$ python3 -q
>>> import numpy as np
>>> np.set_printoptions(precision=3, suppress=True, linewidth=100, sign=" ")
>>> mat = np.load("x.npy")
>>> print(mat)
[[ 1  0  0  0  0  0]
 [ 1  1  0  0  0  0]
 [ 0 -2  1  0  0  0]
 [ 1 -2 -2  1  0  0]
 [-1  3  1  3  1  0]
 [ 2  1  1 -1 -3  1]]
>>> out = np.array([[0, 2, 0], [0, 0, 0], [1, 0, 2], [2, 0, 1], [0, 2, 2], [2, 1, 0]])
>>> print(np.einsum("ij->j", mat))
[ 4  1  1  3 -2  1]
>>> print(out.T @ mat.T)
[[ 0  0  1  0  7  1]
 [ 2  2  0  2  0 -1]
 [ 0  0  2 -3  7 -5]]
>>> print(mat @ out)
[[ 0  2  0]
 [ 0  2  0]
 [ 1  0  2]
 [ 0  2 -3]
 [ 7  0  7]
 [ 1 -1 -5]]
>>> print(np.einsum("ik,kj->ji", mat, out))
[[ 0  0  1  0  7  1]
 [ 2  2  0  2  0 -1]
 [ 0  0  2 -3  7 -5]]
>>> print(np.linalg.matrix_rank(np.vstack([mat, out.T])))
6
>>> u, r1 = mat[2], mat[4]
>>> print(u @ u)
5
>>> pr = (u @ r1) / (u @ u) * u
>>> print(np.linalg.matrix_rank(np.outer(u, r1)))
1
>>> print(pr)
[-0.  2. -1. -0. -0. -0.]
>>> print(np.round(np.linalg.norm(u + r1) ** 2 + np.linalg.norm(u - r1) ** 2, 3))
52.0
>>> print(np.outer(u, r1))
[[ 0  0  0  0  0  0]
 [ 2 -6 -2 -6 -2  0]
 [-1  3  1  3  1  0]
 [ 0  0  0  0  0  0]
 [ 0  0  0  0  0  0]
 [ 0  0  0  0  0  0]]
>>> x = np.array([1, 2, 0, -1, -3, 3])
>>> print((mat * x).sum(axis=1))
[ 1  3 -4 -4 -1 17]
>>> print(mat @ np.ones(6))
[ 1.  2. -1. -2.  7.  1.]
>>> print(mat @ np.eye(6)[0])
[ 1.  1.  0.  1. -1.  2.]
>>> print(mat @ (2 * x))
[ 2  6 -8 -8 -2 34]
>>> left, sig, vt = np.linalg.svd(mat)
>>> print(sig)
[ 5.091  4.372  2.551  1.834  1.046  0.009]
>>> out = left[:, :5] @ np.diag(sig[:5]) @ vt[:5]
>>> print(np.linalg.matrix_rank(mat, rtol=0.05))
5
>>> print(np.round(np.linalg.norm(mat - out, 2), 3), round(float(sig[5]), 3))
0.009 0.009
>>> print(np.linalg.matrix_rank(out))
5
>>> out = mat[0, 0] * mat[1:] - np.outer(mat[1:, 0], mat[0])
>>> print(out)
[[ 0  1  0  0  0  0]
 [ 0 -2  1  0  0  0]
 [ 0 -2 -2  1  0  0]
 [ 0  3  1  3  1  0]
 [ 0  1  1 -1 -3  1]]
>>> print(mat[:, 0] / mat[0, 0])
[ 1.  1.  0.  1. -1.  2.]
